% python3 -q
>>> import numpy as np
>>> np.set_printoptions(suppress=True, linewidth=200)
>>> J = np.load("run11.npy")
>>> J
array([[ -6.36,  -0.49,  18.44,  23.06],
       [  0.52,   1.37,   5.97,   3.01],
       [ -3.38,  -0.81,   3.95,   8.57],
       [ -1.09,   0.58,   4.7 ,   5.47],
       [  0.61,   0.78,  -0.04,  -0.75],
       [  1.42,   0.84,   1.23,  -1.84],
       [ -0.05,   2.07,  11.75,   7.88],
       [ -3.76,   0.59,  15.1 ,  16.17],
       [  5.91,  -6.05, -40.77, -37.69],
       [ -3.68,   1.38,  18.91,  19.39]])
>>> D = np.linalg.norm(J[:, None] - J[None], axis=-1)
>>> D.mean(axis=1).argmax()
np.int64(8)
>>> np.unravel_index(D.round(6).argmax(), D.shape)
(np.int64(0), np.int64(8))
>>> print(np.round(np.linalg.norm(J - J.mean(axis=0), axis=1), 2))
[24.31  3.16  4.94  1.49  6.68  7.19  8.88 16.53 62.03 21.46]
>>> D.shape
(10, 10)
>>> np.linalg.matrix_rank(D ** 2)
np.int64(6)
>>> Y = J / np.sqrt((J ** 2).mean(axis=1, keepdims=True))
>>> np.linalg.matrix_rank(Y) == np.linalg.matrix_rank(J)
np.True_
>>> np.round(np.linalg.norm(Y, axis=1), 2)
array([2., 2., 2., 2., 2., 2., 2., 2., 2., 2.])
>>> Y[3].round(2)
array([-0.3 ,  0.16,  1.28,  1.5 ])
>>> hat = J @ np.linalg.solve(J.T @ J, J.T)
>>> np.round(np.linalg.eigvalsh(hat), 2) + 0
array([0., 0., 0., 0., 0., 0., 1., 1., 1., 1.])
>>> np.round(np.diag(hat), 2)
array([0.58, 0.14, 0.35, 0.27, 0.15, 0.18, 0.32, 0.36, 0.94, 0.7 ])
>>> print(np.allclose(hat @ hat, hat))
True
>>> Xs = (J - J.mean(axis=0)) / J.std(axis=0)
>>> np.argwhere(np.abs(Xs) > 2)
array([[8, 0],
       [8, 1],
       [8, 2],
       [8, 3]])
>>> print(np.round(Xs.std(axis=0), 2))
[1. 1. 1. 1.]
>>> beta = np.linalg.lstsq(np.delete(Xs, 0, axis=1), Xs[:, 0])[0]
>>> beta.round(2)
array([ 0.17,  1.35, -2.4 ])
>>> round(1 - np.var(Xs[:, 0] - np.delete(Xs, 0, axis=1) @ beta), 2)
np.float64(1.0)
>>> idx = J[:, 2] > np.median(J[:, 2])
>>> f = J[idx].mean(axis=0) - J[~idx].mean(axis=0)
>>> ((J - J.mean(axis=0)) @ f > 0).astype(int)
array([1, 1, 1, 1, 0, 0, 1, 1, 0, 1])
>>> idx.astype(int)
array([1, 1, 0, 0, 0, 0, 1, 1, 0, 1])
>>> f.round(2)
array([-3.36,  1.92, 20.22, 19.15])
>>> A = 0.9 ** np.abs(np.subtract.outer(np.arange(7), np.arange(7)))
>>> A.round(2)
array([[1.  , 0.9 , 0.81, 0.73, 0.66, 0.59, 0.53],
       [0.9 , 1.  , 0.9 , 0.81, 0.73, 0.66, 0.59],
       [0.81, 0.9 , 1.  , 0.9 , 0.81, 0.73, 0.66],
       [0.73, 0.81, 0.9 , 1.  , 0.9 , 0.81, 0.73],
       [0.66, 0.73, 0.81, 0.9 , 1.  , 0.9 , 0.81],
       [0.59, 0.66, 0.73, 0.81, 0.9 , 1.  , 0.9 ],
       [0.53, 0.59, 0.66, 0.73, 0.81, 0.9 , 1.  ]])
>>> round(float(np.linalg.det(A)), 2)
0.0
>>> print(np.round((A + A.T) / 2, 2))
[[1.   0.9  0.81 0.73 0.66 0.59 0.53]
 [0.9  1.   0.9  0.81 0.73 0.66 0.59]
 [0.81 0.9  1.   0.9  0.81 0.73 0.66]
 [0.73 0.81 0.9  1.   0.9  0.81 0.73]
 [0.66 0.73 0.81 0.9  1.   0.9  0.81]
 [0.59 0.66 0.73 0.81 0.9  1.   0.9 ]
 [0.53 0.59 0.66 0.73 0.81 0.9  1.  ]]
>>> round(float(np.abs(np.linalg.eigvals(A)).max()), 2)
5.6
>>> np.round(np.sort(np.abs(np.linalg.eigvals(A))), 2)
array([0.06, 0.06, 0.09, 0.13, 0.26, 0.81, 5.6 ])
>>> print(np.trace(A))
7.0
>>> np.allclose(A, A.T)
True
>>> L = np.linalg.cholesky(A)
>>> L.round(2)
array([[1.  , 0.  , 0.  , 0.  , 0.  , 0.  , 0.  ],
       [0.9 , 0.44, 0.  , 0.  , 0.  , 0.  , 0.  ],
       [0.81, 0.39, 0.44, 0.  , 0.  , 0.  , 0.  ],
       [0.73, 0.35, 0.39, 0.44, 0.  , 0.  , 0.  ],
       [0.66, 0.32, 0.35, 0.39, 0.44, 0.  , 0.  ],
       [0.59, 0.29, 0.32, 0.35, 0.39, 0.44, 0.  ],
       [0.53, 0.26, 0.29, 0.32, 0.35, 0.39, 0.44]])
>>> np.round(L @ L.T, 2)
array([[1.  , 0.9 , 0.81, 0.73, 0.66, 0.59, 0.53],
       [0.9 , 1.  , 0.9 , 0.81, 0.73, 0.66, 0.59],
       [0.81, 0.9 , 1.  , 0.9 , 0.81, 0.73, 0.66],
       [0.73, 0.81, 0.9 , 1.  , 0.9 , 0.81, 0.73],
       [0.66, 0.73, 0.81, 0.9 , 1.  , 0.9 , 0.81],
       [0.59, 0.66, 0.73, 0.81, 0.9 , 1.  , 0.9 ],
       [0.53, 0.59, 0.66, 0.73, 0.81, 0.9 , 1.  ]])
>>> np.round(A / np.sqrt(np.outer(np.diag(A), np.diag(A))), 2)
array([[1.  , 0.9 , 0.81, 0.73, 0.66, 0.59, 0.53],
       [0.9 , 1.  , 0.9 , 0.81, 0.73, 0.66, 0.59],
       [0.81, 0.9 , 1.  , 0.9 , 0.81, 0.73, 0.66],
       [0.73, 0.81, 0.9 , 1.  , 0.9 , 0.81, 0.73],
       [0.66, 0.73, 0.81, 0.9 , 1.  , 0.9 , 0.81],
       [0.59, 0.66, 0.73, 0.81, 0.9 , 1.  , 0.9 ],
       [0.53, 0.59, 0.66, 0.73, 0.81, 0.9 , 1.  ]])
>>> round(np.prod(np.diag(L)) ** 2, 2), np.round(np.linalg.det(A), 2)
(np.float64(0.0), np.float64(0.0))
>>> rng = np.random.default_rng(532)
>>> idx = rng.permutation(7)
>>> idx
array([6, 2, 4, 1, 0, 5, 3])
>>> Y = L[idx][:, idx]
>>> round(float(np.linalg.det(Y)), 2), round(np.linalg.det(L[idx]), 2)
(0.01, np.float64(-0.01))
>>> np.round(np.sort(np.abs(np.linalg.eigvals(Y))), 2)
array([0.44, 0.44, 0.44, 0.44, 0.44, 0.44, 1.  ])
>>> np.round(np.diag(Y), 2)
array([0.44, 0.44, 0.44, 0.44, 1.  , 0.44, 0.44])
>>> print(np.allclose(Y, L))
False
>>> vec = np.array([5, 4, 5, 2, -3, 2, -1])
>>> y = A @ vec
>>> beta, lr = np.zeros(7), 1 / np.linalg.norm(A, 2) ** 2
>>> for i in range(30):
...     beta -= lr * A.T @ (A @ beta - y)
...     if i % 5 == 0: print(i, round(np.linalg.norm(A @ beta - y), 2))
... 
0 4.65
5 4.19
10 3.78
15 3.41
20 3.07
25 2.78
>>> print(beta.round(2))
[3.25 3.17 2.73 2.06 1.35 0.82 0.51]
>>> s = 20 * 0.5 ** np.arange(3)
>>> W0 = rng.normal(size=(25, 3)) * rng.permutation(s)
>>> W0.round(2)
array([[  3.71,  -2.29, -12.99],
       [ 18.7 ,  -0.25,   0.7 ],
       [  0.59,   7.17, -12.26],
       [ -7.21,  -6.04,  -1.76],
       [  7.57,  -1.34, -33.59],
       [  3.19,   3.12,   9.25],
       [  5.18,  -2.55,  26.22],
       [ 11.38,   3.21, -20.72],
       [  0.53,   3.79, -30.66],
       [  1.44,  -6.56,  15.52],
       [ -8.49,  -3.91,  43.74],
       [  1.33,   0.49, -58.28],
       [  1.73,   0.74, -30.54],
       [ -5.45,   6.78,  -0.53],
       [ -2.79,  -0.76,  18.79],
       [-16.78,   7.84, -14.7 ],
       [  1.72,   0.04,  13.98],
       [-16.28,   5.19,  23.64],
       [ -4.71,  -2.35,  11.82],
       [ -2.12,   3.18, -22.33],
       [ -6.92,  -3.38,  13.59],
       [  5.61,   2.87,  13.79],
       [ -4.33,   3.51,  26.17],
       [ 14.37,   1.54,  18.25],
       [  4.29,   1.3 , -20.2 ]])
>>> D = np.linalg.norm(W0[:, None] - W0[None], axis=-1)
>>> D[8].round(6).argsort(kind="stable")[:4]
array([ 8, 12, 19,  4])
>>> np.linalg.matrix_rank(D ** 2)
np.int64(5)
>>> arr = np.load("dump.npy")
>>> arr
array([[ 6.68,  1.15,  1.59, -0.24],
       [-1.13,  5.7 ,  0.68, -6.83],
       [-0.2 , -5.91,  2.45, -4.26],
       [-0.3 ,  1.75, -6.79, -1.6 ],
       [ 4.47, -4.01, -4.6 , -1.44]])
>>> hat = arr @ np.linalg.solve(arr.T @ arr, arr.T)
>>> np.round(np.linalg.eigvalsh(hat), 2) + 0
array([0., 1., 1., 1., 1.])
>>> np.round(np.diag(hat), 2)
array([0.86, 0.93, 0.86, 0.67, 0.68])
>>> print(np.allclose(hat @ hat, hat))
True
>>> print(hat.round(2))
[[ 0.86  0.1  -0.14 -0.21  0.21]
 [ 0.1   0.93  0.1   0.15 -0.15]
 [-0.14  0.1   0.86 -0.22  0.21]
 [-0.21  0.15 -0.22  0.67  0.33]
 [ 0.21 -0.15  0.21  0.33  0.68]]
>>> np.trace(hat)
np.float64(4.0)
>>> np.round(hat @ arr[:, 2], 2)
array([ 1.59,  0.68,  2.45, -6.79, -4.6 ])
>>> print(np.trace(hat))
4.0
>>> print(np.round(np.sort(np.abs(np.linalg.eigvals(hat))), 2) + 0)
[0. 1. 1. 1. 1.]
>>> round(float(np.linalg.det(hat)), 2)
0.0
>>> feats = np.loadtxt("block11.csv", delimiter=",")
>>> feats
array([[ 4.,  5.,  6.,  7.,  8.],
       [ 9., 10., 11., 12., 13.],
       [14., 15., 16., 17., 18.],
       [19., 20., 21., 22., 23.],
       [24., 25., 26., 27., 28.]])
>>> Uu, s, vt = np.linalg.svd(feats)
>>> vecs = vt[:(s > 1e-8).sum()]
>>> vec = feats[2] + -2 * feats[1] + rng.integers(2) * np.eye(5)[2]
>>> vec
array([-4., -5., -6., -7., -8.])
>>> np.round(vecs.T @ vecs, 2) + 0
array([[ 0.6,  0.4,  0.2,  0. , -0.2],
       [ 0.4,  0.3,  0.2,  0.1,  0. ],
       [ 0.2,  0.2,  0.2,  0.2,  0.2],
       [ 0. ,  0.1,  0.2,  0.3,  0.4],
       [-0.2,  0. ,  0.2,  0.4,  0.6]])
>>> print(np.round(np.diag(vecs.T @ vecs), 2))
[0.6 0.3 0.2 0.3 0.6]
>>> np.unravel_index(np.abs(feats).argmax(), feats.shape)
(np.int64(4), np.int64(4))
>>> np.linalg.matrix_rank(feats)
np.int64(2)
>>> np.round(np.linalg.svd(feats, compute_uv=False), 2) + 0
array([87.7 ,  2.85,  0.  ,  0.  ,  0.  ])
>>> np.abs(feats).max()
np.float64(28.0)
>>> print(round(float(np.linalg.det(2 * feats)), 2), round(np.linalg.det(feats), 2))
0.0 0.0
>>> np.einsum("ij,ji->", feats, feats)
np.float64(6900.0)
>>> print(round(float(np.linalg.det(feats[::-1])), 2))
0.0
>>> np.kron(np.eye(2, dtype=int), feats)
array([[ 4.,  5.,  6.,  7.,  8.,  0.,  0.,  0.,  0.,  0.],
       [ 9., 10., 11., 12., 13.,  0.,  0.,  0.,  0.,  0.],
       [14., 15., 16., 17., 18.,  0.,  0.,  0.,  0.,  0.],
       [19., 20., 21., 22., 23.,  0.,  0.,  0.,  0.,  0.],
       [24., 25., 26., 27., 28.,  0.,  0.,  0.,  0.,  0.],
       [ 0.,  0.,  0.,  0.,  0.,  4.,  5.,  6.,  7.,  8.],
       [ 0.,  0.,  0.,  0.,  0.,  9., 10., 11., 12., 13.],
       [ 0.,  0.,  0.,  0.,  0., 14., 15., 16., 17., 18.],
       [ 0.,  0.,  0.,  0.,  0., 19., 20., 21., 22., 23.],
       [ 0.,  0.,  0.,  0.,  0., 24., 25., 26., 27., 28.]])
>>> np.einsum("ii->", feats)
np.float64(80.0)
>>> round(np.linalg.eigvals(feats).sum().real, 2)
np.float64(80.0)
>>> round(float(np.linalg.det(feats.T)), 2)
0.0
>>> print(np.allclose(feats, feats.T))
False
>>> print((feats - feats.T) / 2)
[[ 0. -2. -4. -6. -8.]
 [ 2.  0. -2. -4. -6.]
 [ 4.  2.  0. -2. -4.]
 [ 6.  4.  2.  0. -2.]
 [ 8.  6.  4.  2.  0.]]
>>> round(np.linalg.det(feats), 2)
np.float64(0.0)
>>> print(np.allclose(feats @ feats.T, feats.T @ feats))
False
>>> data = np.load("test9.npy")
>>> data
array([[-1, -1, -1, -1],
       [-1, -2, -2, -2],
       [-1, -2, -3, -3],
       [-1, -2, -3, -4]])
>>> vals, vecs = np.linalg.eigh(data)
>>> np.round(np.linalg.svd(data, compute_uv=False), 2)
array([8.29, 1.  , 0.43, 0.28])
>>> np.round(np.linalg.eigvalsh(data + 2 * np.eye(4)), 2)
array([-6.29,  1.  ,  1.57,  1.72])
>>> np.round(np.linalg.eigvalsh(data @ data), 2)
array([ 0.08,  0.18,  1.  , 68.74])
>>> np.round(vecs @ np.diag(vals) @ vecs.T, 2)
array([[-1., -1., -1., -1.],
       [-1., -2., -2., -2.],
       [-1., -2., -3., -3.],
       [-1., -2., -3., -4.]])
>>> F = np.tril(np.array([[2, 2, 2, 2, 2, 0],
...     [2, 0, 0, 0, 2, 2],
...     [2, 1, 1, 2, 1, 0],
...     [0, 0, 1, 2, 1, 0],
...     [1, 1, 1, 0, 2, 1],
...     [1, 0, 0, 0, 1, 1]]), -1) + np.eye(6, dtype=int)
>>> F
array([[1, 0, 0, 0, 0, 0],
       [2, 1, 0, 0, 0, 0],
       [2, 1, 1, 0, 0, 0],
       [0, 0, 1, 1, 0, 0],
       [1, 1, 1, 0, 1, 0],
       [1, 0, 0, 0, 1, 1]])
>>> blk = np.stack([F, -2 * F, F[::-1]])
>>> np.linalg.matrix_rank(blk.reshape(3, -1))
np.int64(2)
>>> blk.sum(axis=0)
array([[ 0,  0,  0,  0,  1,  1],
       [-1,  0,  1,  0,  1,  0],
       [-2, -1,  0,  1,  0,  0],
       [ 2,  1,  0, -1,  0,  0],
       [ 1,  0, -1,  0, -1,  0],
       [ 0,  0,  0,  0, -1, -1]])
>>> np.linalg.matrix_rank(blk)
array([6, 6, 6])
>>> print((blk @ F.T).shape)
(3, 6, 6)
>>> Y = F / np.sqrt((F ** 2).mean(axis=1, keepdims=True))
>>> np.round(np.linalg.norm(Y, axis=1), 2)
array([2.45, 2.45, 2.45, 2.45, 2.45, 2.45])
>>> np.linalg.matrix_rank(F - F.mean(axis=1, keepdims=True))
np.int64(5)
>>> np.linalg.matrix_rank(Y) == np.linalg.matrix_rank(F)
np.True_
>>> f = np.array([3, 2]) + 0.5
>>> X = np.outer(f, f) / (f @ f)
>>> X.round(2)
array([[0.66, 0.47],
       [0.47, 0.34]])
>>> np.linalg.cond(X) > 100
np.True_
>>> np.linalg.matrix_rank(X, rtol=0.1)
np.int64(1)
>>> print([round(float(x), 2) for x in np.linalg.svd(X, compute_uv=False)[:3]])
[1.0, 0.0]
>>> np.argsort(-np.linalg.norm(X, axis=0).round(6), kind="stable")[:3]
array([0, 1])
>>> vec = np.array([0, -2])
>>> (vec - X @ vec) @ (X @ vec)
np.float64(0.0)
>>> print(np.round(X @ vec, 2))
[-0.95 -0.68]
>>> np.round(np.linalg.eigvalsh(2 * X - np.eye(2)), 2)
array([-1.,  1.])
>>> np.trace(X)
np.float64(1.0)
>>> rk = np.linalg.matrix_rank(X)
>>> rk
np.int64(1)
>>> N = np.linalg.svd(X)[2][rk:].T
>>> print(np.round(N @ N.T, 2))
[[ 0.34 -0.47]
 [-0.47  0.66]]
>>> np.allclose(X @ N, 0)
True
>>> print(np.linalg.matrix_rank(X.T @ X), np.linalg.matrix_rank(X @ X.T))
1 1
>>> print(N.shape)
(2, 1)
>>> print([int(np.linalg.matrix_rank(X[:i])) for i in range(1, len(X) + 1)])
[1, 1]
>>> np.round(N[:, 0] / N[np.abs(N[:, 0]).round(6).argmax(), 0], 2)
array([-0.71,  1.  ])
>>> [int(np.linalg.matrix_rank(np.delete(X, i, axis=0))) for i in range(2)]
[1, 1]
>>> [int(np.linalg.matrix_rank(X[:, :j + 1])) for j in range(2)]
[1, 1]
